% python3 -q
>>> import numpy as np
>>> from numpy import linalg as LA
>>> np.set_printoptions(precision=2, suppress=True, linewidth=120)
>>> X = np.load("test14.npy")
>>> X
array([[ 0.71,  0.29,  0.1 , -0.29, -0.29, -0.48],
       [ 0.29,  0.71, -0.1 ,  0.29,  0.29,  0.48],
       [ 0.1 , -0.1 ,  0.97,  0.1 ,  0.1 ,  0.16],
       [-0.29,  0.29,  0.1 ,  0.71, -0.29, -0.48],
       [-0.29,  0.29,  0.1 , -0.29,  0.71, -0.48],
       [-0.48,  0.48,  0.16, -0.48, -0.48,  0.19]])
>>> np.all(LA.eigvalsh(X) > 0)
np.False_
>>> try:
...     LA.cholesky(X)
... except LA.LinAlgError as e:
...     print(e)
... 
Matrix is not positive definite
>>> evals, V = LA.eigvalsh(X)
Traceback (most recent call last):
  File "<python-input-7>", line 1, in <module>
    evals, V = LA.eigvalsh(X)
    ^^^^^^^^
ValueError: too many values to unpack (expected 2)
>>> evals, V = LA.eigh(X)
>>> np.round(V.T @ V, 2) + 0
array([[1., 0., 0., 0., 0., 0.],
       [0., 1., 0., 0., 0., 0.],
       [0., 0., 1., 0., 0., 0.],
       [0., 0., 0., 1., 0., 0.],
       [0., 0., 0., 0., 1., 0.],
       [0., 0., 0., 0., 0., 1.]])
>>> evals.sum(), np.trace(X)
(np.float64(4.0), np.float64(4.0))
>>> LA.eigvalsh(X + 5 * np.eye(6))
array([4., 6., 6., 6., 6., 6.])
>>> round(float(LA.norm(X, 1)), 2), round(LA.norm(X, np.inf), 2)
(2.29, np.float64(2.29))
>>> np.round(LA.norm(X, "nuc"), 2)
np.float64(6.0)
>>> LA.norm(X, axis=0)
array([1., 1., 1., 1., 1., 1.])
>>> round(X[:, 1] @ X[:, 4], 2)
np.float64(0.0)
>>> np.round(X.T @ X, 2) + 0
array([[1., 0., 0., 0., 0., 0.],
       [0., 1., 0., 0., 0., 0.],
       [0., 0., 1., 0., 0., 0.],
       [0., 0., 0., 1., 0., 0.],
       [0., 0., 0., 0., 1., 0.],
       [0., 0., 0., 0., 0., 1.]])
>>> LA.norm(X, axis=0)
array([1., 1., 1., 1., 1., 1.])
>>> rng = np.random.default_rng(109)
>>> idx = rng.permutation(6)
>>> idx
array([1, 5, 4, 3, 2, 0])
>>> out = X[idx][:, idx]
>>> np.allclose(out, X)
False
>>> out
array([[ 0.71,  0.48,  0.29,  0.29, -0.1 ,  0.29],
       [ 0.48,  0.19, -0.48, -0.48,  0.16, -0.48],
       [ 0.29, -0.48,  0.71, -0.29,  0.1 , -0.29],
       [ 0.29, -0.48, -0.29,  0.71,  0.1 , -0.29],
       [-0.1 ,  0.16,  0.1 ,  0.1 ,  0.97,  0.1 ],
       [ 0.29, -0.48, -0.29, -0.29,  0.1 ,  0.71]])
>>> np.sort(np.abs(LA.eigvals(out)))
array([1., 1., 1., 1., 1., 1.])
>>> E = np.load("data.npy")
>>> E
array([[ 3,  4,  4,  8,  8,  0,  3],
       [ 0,  2,  8,  4,  2,  4,  3],
       [ 8,  6,  8,  3,  5,  1,  6],
       [ 3, 10, 28, 20, 14, 12, 12]])
>>> # looks like rank 3
>>> t3 = np.stack([E, -3 * E, E[::-1]])
>>> (t3 @ E.T).shape
(3, 4, 4)
>>> t3.shape
(3, 4, 7)
>>> LA.matrix_rank(t3)
array([3, 3, 3])
>>> t3.sum(axis=0)
array([[ -3,   2,  20,   4,  -2,  12,   6],
       [  8,   2,  -8,  -5,   1,  -7,   0],
       [-16, -10,  -8,  -2,  -8,   2,  -9],
       [ -3, -16, -52, -32, -20, -24, -21]])
>>> np.einsum("bij,cij->bc", t3, t3)
array([[ 2303, -6909,  1178],
       [-6909, 20727, -3534],
       [ 1178, -3534,  2303]])
>>> LA.matrix_rank(E, rtol=0.1)
np.int64(3)
>>> round(LA.norm(E, 2) / LA.norm(E), 2)
np.float64(0.97)
>>> left, sigma, Vh = LA.svd(E)
>>> np.argmax(sigma[:-1] / (sigma[1:] + 1e-6)) + 1
np.int64(3)
>>> out = left[:, :3] @ np.diag(sigma[:3]) @ Vh[:3]
>>> round(np.abs(E - out).max(), 2)
np.float64(0.0)
>>> LA.matrix_rank(E, rtol=0.05)
np.int64(3)
>>> LA.matrix_rank(out)
np.int64(3)
